$ ipython --no-banner

In [1]: import numpy as np

In [2]: np.set_printoptions(precision=3, suppress=True, linewidth=120, legacy="1.25")

In [3]: tidy = lambda a: np.round(a, 3) + 0

In [4]: A = np.load("run13.npy")

In [5]: A
Out[5]: 
array([[-1,  2,  3,  0,  1,  1,  1, -1],
       [ 0,  3,  4,  1,  2,  2,  2,  0],
       [ 0,  3,  4,  1,  2,  2,  2,  0],
       [-2,  1,  2, -1,  0,  0,  0, -2],
       [ 0,  3,  4,  1,  2,  2,  2,  0],
       [ 1,  4,  5,  2,  3,  3,  3,  1],
       [-2,  1,  2, -1,  0,  0,  0, -2],
       [-2,  1,  2, -1,  0,  0,  0, -2],
       [ 0,  3,  4,  1,  2,  2,  2,  0]])

In [6]: rk = np.linalg.matrix_rank(A)

In [7]: rk
Out[7]: 2

In [8]: N = np.linalg.svd(A)[2][rk:].T

In [9]: [int(np.linalg.matrix_rank(A[:i])) for i in range(1, len(A) + 1)]
Out[9]: [1, 2, 2, 2, 2, 2, 2, 2, 2]

In [10]: [int(np.linalg.matrix_rank(A[:, :j + 1])) for j in range(8)]
Out[10]: [1, 2, 2, 2, 2, 2, 2, 2]

In [11]: np.allclose(A @ N, 0)
Out[11]: True

In [12]: print(np.linalg.matrix_rank(A.T @ A), np.linalg.matrix_rank(A @ A.T))
2 2

In [13]: print(N.shape)
(8, 6)

In [14]: J = np.load("mat.npy")

In [15]: J
Out[15]: 
array([[-5., -6., 10., -7.],
       [ 4.,  6., -4.,  0.],
       [ 1.,  2.,  4., -7.],
       [ 4.,  8., -4., -2.]])

In [16]: Uu, sigma, Vt = np.linalg.svd(J)

In [17]: tidy(sigma)
Out[17]: array([18.226, 10.72 ,  0.928,  0.221])

In [18]: np.argmax(sigma[:-1] / (sigma[1:] + 1e-6)) + 1
Out[18]: 2

In [19]: A2 = Uu[:, :2] @ np.diag(sigma[:2]) @ Vt[:2]

In [20]: print(tidy(np.abs(J - A2).max()))
0.566

In [21]: tidy(np.linalg.norm(J - A2) / np.linalg.norm(J))
Out[21]: 0.045

In [22]: np.linalg.matrix_rank(J, rtol=0.05)
Out[22]: 3

In [23]: print(tidy(np.linalg.norm(J - A2, 2)), tidy(sigma[2]))
0.928 0.928

In [24]: np.kron(np.eye(2, dtype=int), J)
Out[24]: 
array([[-5., -6., 10., -7., -0., -0.,  0., -0.],
       [ 4.,  6., -4.,  0.,  0.,  0., -0.,  0.],
       [ 1.,  2.,  4., -7.,  0.,  0.,  0., -0.],
       [ 4.,  8., -4., -2.,  0.,  0., -0., -0.],
       [-0., -0.,  0., -0., -5., -6., 10., -7.],
       [ 0.,  0., -0.,  0.,  4.,  6., -4.,  0.],
       [ 0.,  0.,  0., -0.,  1.,  2.,  4., -7.],
       [ 0.,  0., -0., -0.,  4.,  8., -4., -2.]])

In [25]: np.einsum("ii->", J)
Out[25]: 3.0

In [26]: tidy(np.linalg.det(2 * J)), tidy(np.linalg.det(J))
Out[26]: (640.0, 40.0)

In [27]: np.einsum("ij,ji->", J, J)
Out[27]: 37.0
